% ipython --no-banner

In [1]: import numpy as np

In [2]: np.set_printoptions(precision=1, suppress=True, linewidth=160)

In [3]: m1 = np.array([[2, 3, 3, 4, 5],
   ...:     [2, 0, 4, 2, 4],
   ...:     [3, 3, 2, 4, 1],
   ...:     [1, 0, 3, 2, 4],
   ...:     [3, 4, 0, 2, 4]])

In [4]: Uu, sv, Vt = np.linalg.svd(m1, full_matrices=False)

In [5]: (sv > 1e-8).sum()
Out[5]: np.int64(5)

In [6]: np.allclose(Uu * sv @ Vt, m1)
Out[6]: True

In [7]: np.round(Vt @ Vt.T, 1) + 0
Out[7]: 
array([[1., 0., 0., 0., 0.],
       [0., 1., 0., 0., 0.],
       [0., 0., 1., 0., 0.],
       [0., 0., 0., 1., 0.],
       [0., 0., 0., 0., 1.]])

In [8]: np.round(np.sqrt((sv ** 2).sum()), 1), round(np.linalg.norm(m1), 1)
Out[8]: (np.float64(14.7), np.float64(14.7))

In [9]: O = m1.astype(float).copy()

In [10]: for j in range(5):
    ...:     O[:, j] -= O[:, :j] @ (O[:, :j].T @ O[:, j])
    ...:     O[:, j] /= np.linalg.norm(O[:, j])
    ...: 

In [11]: np.round(O.T @ O, 1) + 0
Out[11]: 
array([[1., 0., 0., 0., 0.],
       [0., 1., 0., 0., 0.],
       [0., 0., 1., 0., 0.],
       [0., 0., 0., 1., 0.],
       [0., 0., 0., 0., 1.]])

In [12]: O.round(1) + 0
Out[12]: 
array([[ 0.4,  0.4,  0.8, -0.1, -0.2],
       [ 0.4, -0.8,  0. , -0.3, -0.4],
       [ 0.6,  0. , -0.2,  0.8, -0.1],
       [ 0.2, -0.4,  0.3,  0.1,  0.8],
       [ 0.6,  0.4, -0.5, -0.5,  0.3]])

In [13]: hat = np.triu(np.array([[-2, 0, 1, -1, 1],
    ...:     [0, 1, -1, -1, -1],
    ...:     [0, -1, 0, 1, 1],
    ...:     [0, -1, 1, 1, 0],
    ...:     [0, -1, -2, 0, 0]]), 1) + np.eye(5)

In [14]: A2 = hat @ m1 @ np.linalg.inv(hat)

In [15]: round(float(np.linalg.det(A2)), 1)
Out[15]: 72.0

In [16]: np.poly(A2)
Out[16]: array([  1., -10., -46., 103.,  94., -72.])

In [17]: r0 = np.array([1, 1, 1, -2, 0])

In [18]: A2 = m1 + np.outer(r0, np.eye(5)[2])

In [19]: A2
Out[19]: 
array([[2., 3., 4., 4., 5.],
       [2., 0., 5., 2., 4.],
       [3., 3., 3., 4., 1.],
       [1., 0., 1., 2., 4.],
       [3., 4., 0., 2., 4.]])

In [20]: np.linalg.matrix_rank(A2 - m1)
Out[20]: np.int64(1)

In [21]: data = np.loadtxt("case9.csv", delimiter=",")

In [22]: data
Out[22]: 
array([[ 2.,  1.,  1.,  0.,  1.,  1.,  0.,  1.,  1.,  1.],
       [ 2.,  2.,  0.,  0.,  1.,  0.,  1.,  0.,  0.,  0.],
       [ 1.,  0.,  0.,  3.,  2.,  3.,  0.,  3.,  1.,  1.],
       [ 3.,  2.,  1.,  1.,  0.,  2.,  3.,  0.,  0.,  1.],
       [ 1.,  2.,  3.,  1.,  3.,  1.,  0.,  3.,  3.,  2.],
       [ 1.,  1.,  0.,  2.,  3.,  3.,  3.,  0.,  0.,  3.],
       [10.,  9.,  1.,  0.,  5.,  1.,  4.,  1.,  1.,  1.]])

In [23]: x0 = np.array([1, 1, 3, 3, 3, 1, 0, 1, 1, 2])

In [24]: h = np.maximum(data @ x0, 0)

In [25]: data * (h > 1e-9)[:, None]
Out[25]: 
array([[ 2.,  1.,  1.,  0.,  1.,  1.,  0.,  1.,  1.,  1.],
       [ 2.,  2.,  0.,  0.,  1.,  0.,  1.,  0.,  0.,  0.],
       [ 1.,  0.,  0.,  3.,  2.,  3.,  0.,  3.,  1.,  1.],
       [ 3.,  2.,  1.,  1.,  0.,  2.,  3.,  0.,  0.,  1.],
       [ 1.,  2.,  3.,  1.,  3.,  1.,  0.,  3.,  3.,  2.],
       [ 1.,  1.,  0.,  2.,  3.,  3.,  3.,  0.,  0.,  3.],
       [10.,  9.,  1.,  0.,  5.,  1.,  4.,  1.,  1.,  1.]])

In [26]: np.maximum(data @ x0, 0) - np.maximum(-data @ x0, 0)
Out[26]: array([14.,  7., 25., 15., 35., 26., 42.])

In [27]: E = np.diag(np.array([3, 0, -1, 3, 3, -3, -3, 5, 2])) + -2 * np.eye(9, k=1) + -2 * np.eye(9, k=-1)

In [28]: E
Out[28]: 
array([[ 3., -2.,  0.,  0.,  0.,  0.,  0.,  0.,  0.],
       [-2.,  0., -2.,  0.,  0.,  0.,  0.,  0.,  0.],
       [ 0., -2., -1., -2.,  0.,  0.,  0.,  0.,  0.],
       [ 0.,  0., -2.,  3., -2.,  0.,  0.,  0.,  0.],
       [ 0.,  0.,  0., -2.,  3., -2.,  0.,  0.,  0.],
       [ 0.,  0.,  0.,  0., -2., -3., -2.,  0.,  0.],
       [ 0.,  0.,  0.,  0.,  0., -2., -3., -2.,  0.],
       [ 0.,  0.,  0.,  0.,  0.,  0., -2.,  5., -2.],
       [ 0.,  0.,  0.,  0.,  0.,  0.,  0., -2.,  2.]])

In [29]: # symmetric

In [30]: O, R = np.linalg.qr(E)

In [31]: O.shape, R.shape
Out[31]: ((9, 9), (9, 9))

In [32]: np.round(O.T @ O, 1) + 0
Out[32]: 
array([[1., 0., 0., 0., 0., 0., 0., 0., 0.],
       [0., 1., 0., 0., 0., 0., 0., 0., 0.],
       [0., 0., 1., 0., 0., 0., 0., 0., 0.],
       [0., 0., 0., 1., 0., 0., 0., 0., 0.],
       [0., 0., 0., 0., 1., 0., 0., 0., 0.],
       [0., 0., 0., 0., 0., 1., 0., 0., 0.],
       [0., 0., 0., 0., 0., 0., 1., 0., 0.],
       [0., 0., 0., 0., 0., 0., 0., 1., 0.],
       [0., 0., 0., 0., 0., 0., 0., 0., 1.]])

In [33]: np.abs(np.diag(R))
Out[33]: array([3.6, 2.3, 2.2, 2. , 2. , 2. , 2. , 2.2, 0.6])

In [34]: round(float(abs(R[0, 0])), 1), np.round(np.linalg.norm(E[:, 0]), 1)
Out[34]: (3.6, np.float64(3.6))

In [35]: np.round(O @ R, 1) + 0
Out[35]: 
array([[ 3., -2.,  0.,  0.,  0.,  0.,  0.,  0.,  0.],
       [-2.,  0., -2.,  0.,  0.,  0.,  0.,  0.,  0.],
       [ 0., -2., -1., -2.,  0.,  0.,  0.,  0.,  0.],
       [ 0.,  0., -2.,  3., -2.,  0.,  0.,  0.,  0.],
       [ 0.,  0.,  0., -2.,  3., -2.,  0.,  0.,  0.],
       [ 0.,  0.,  0.,  0., -2., -3., -2.,  0.,  0.],
       [ 0.,  0.,  0.,  0.,  0., -2., -3., -2.,  0.],
       [ 0.,  0.,  0.,  0.,  0.,  0., -2.,  5., -2.],
       [ 0.,  0.,  0.,  0.,  0.,  0.,  0., -2.,  2.]])

In [36]: np.allclose(R.T @ R, E.T @ E)
Out[36]: True
